>>> import numpy as np
>>> import numpy.linalg as la
>>> np.set_printoptions(precision=2, suppress=True, linewidth=120)
>>> def rnd(a):
...     return np.round(a, 2) + 0
... 
>>> W0 = np.load("arr.npy")
>>> print(W0)
[[-0.46  0.68 -0.82  1.84  0.1   1.08  0.37  1.15 -1.85 -0.09 -0.5 ]
 [-0.1   0.6  -0.8   1.7   0.    0.3   0.5   0.9  -1.8  -0.4  -0.9 ]
 [ 1.5  -0.3   0.1   1.6  -0.9  -0.7   0.8   1.2  -0.1   0.2   1.1 ]
 [-0.4  -2.2   0.4   1.5   0.8   0.5   0.9   2.   -1.8   0.4   0.4 ]]
>>> other = W0 / la.norm(W0, axis=1)
Traceback (most recent call last):
  File "<python-input-6>", line 1, in <module>
    other = W0 / la.norm(W0, axis=1)
            ~~~^~~~~~~~~~~~~~~~~~~~~
ValueError: operands could not be broadcast together with shapes (4,11) (4,) 
>>> other = W0 / la.norm(W0, axis=1, keepdims=True)
>>> G = other @ other.T
>>> print(rnd(G))
[[1.   0.95 0.24 0.55]
 [0.95 1.   0.29 0.49]
 [0.24 0.29 1.   0.42]
 [0.55 0.49 0.42 1.  ]]
>>> print(rnd(G[3]))
[0.55 0.49 0.42 1.  ]
>>> print(rnd(np.degrees(np.arccos(np.clip(G[3, 0], -1, 1)))))
56.62
>>> K = np.loadtxt("sample9.csv", delimiter=",")
>>> print(rnd(K))
[[ -9.83  12.    -7.15  -1.79  -8.7    5.43]
 [  2.2   -6.22   6.35   5.94  16.68  -1.64]
 [  2.89   1.36  -4.47  -7.14 -17.83  -1.01]
 [ 11.46  -8.94   1.54  -5.84 -10.93  -5.72]
 [ -1.28   5.39  -6.08  -6.23 -17.09   1.17]
 [ -8.22   4.55   1.4    7.11  15.62   3.88]
 [ 10.1  -12.14   7.1    1.55   8.18  -5.56]
 [-10.78   7.91  -0.78   6.28  12.37   5.32]
 [ 10.12  -6.98   0.14  -6.59 -13.46  -4.94]
 [  1.23   3.02  -5.18  -6.86 -17.76  -0.13]
 [ -6.82   2.89   2.35   7.29  16.64   3.11]
 [ -6.27   2.27   2.69   7.32  16.94   2.82]
 [  3.45  -7.3    6.67   5.49  15.97  -2.28]
 [  3.49  -7.34   6.68   5.47  15.94  -2.3 ]
 [ 12.85 -12.14   4.59  -3.21  -3.39  -6.67]
 [ -0.71   4.86  -5.89  -6.4  -17.3    0.87]
 [ -1.56   5.64  -6.16  -6.15 -16.98   1.31]
 [-11.69  12.79  -6.52   0.19  -4.19   6.28]
 [ -9.86   6.63   0.1    6.69  13.82   4.8 ]
 [-11.05   8.31  -1.07   6.12  11.84   5.48]
 [-12.84  11.93  -4.31   3.53   4.23   6.64]
 [-12.45  10.74  -3.06   4.73   7.59   6.34]
 [ -2.94  -1.3    4.44   7.15  17.83   1.04]]
>>> # looks like rank 2
>>> left, sv, vt = la.svd(K)
>>> print(rnd(sv))
[75.71 58.89  0.    0.    0.    0.  ]
>>> print(np.argmax(sv[:-1] / (sv[1:] + 1e-6)) + 1)
2
>>> other = left[:, :2] @ np.diag(sv[:2]) @ vt[:2]
>>> print(la.matrix_rank(K, rtol=0.05))
2
>>> t = np.radians(60)
>>> R = np.eye(11)
>>> R[6, 6] = R[1, 1] = np.cos(t)
>>> R[6, 1], R[1, 6] = -np.sin(t), np.sin(t)
>>> print(rnd(R))
[[ 1.    0.    0.    0.    0.    0.    0.    0.    0.    0.    0.  ]
 [ 0.    0.5   0.    0.    0.    0.    0.87  0.    0.    0.    0.  ]
 [ 0.    0.    1.    0.    0.    0.    0.    0.    0.    0.    0.  ]
 [ 0.    0.    0.    1.    0.    0.    0.    0.    0.    0.    0.  ]
 [ 0.    0.    0.    0.    1.    0.    0.    0.    0.    0.    0.  ]
 [ 0.    0.    0.    0.    0.    1.    0.    0.    0.    0.    0.  ]
 [ 0.   -0.87  0.    0.    0.    0.    0.5   0.    0.    0.    0.  ]
 [ 0.    0.    0.    0.    0.    0.    0.    1.    0.    0.    0.  ]
 [ 0.    0.    0.    0.    0.    0.    0.    0.    1.    0.    0.  ]
 [ 0.    0.    0.    0.    0.    0.    0.    0.    0.    1.    0.  ]
 [ 0.    0.    0.    0.    0.    0.    0.    0.    0.    0.    1.  ]]
>>> other = W0 @ R.T
>>> print(rnd(la.svd(W0, compute_uv=False)), rnd(la.svd(other, compute_uv=False)))
[5.46 3.12 2.55 0.67] [5.46 3.12 2.55 0.67]
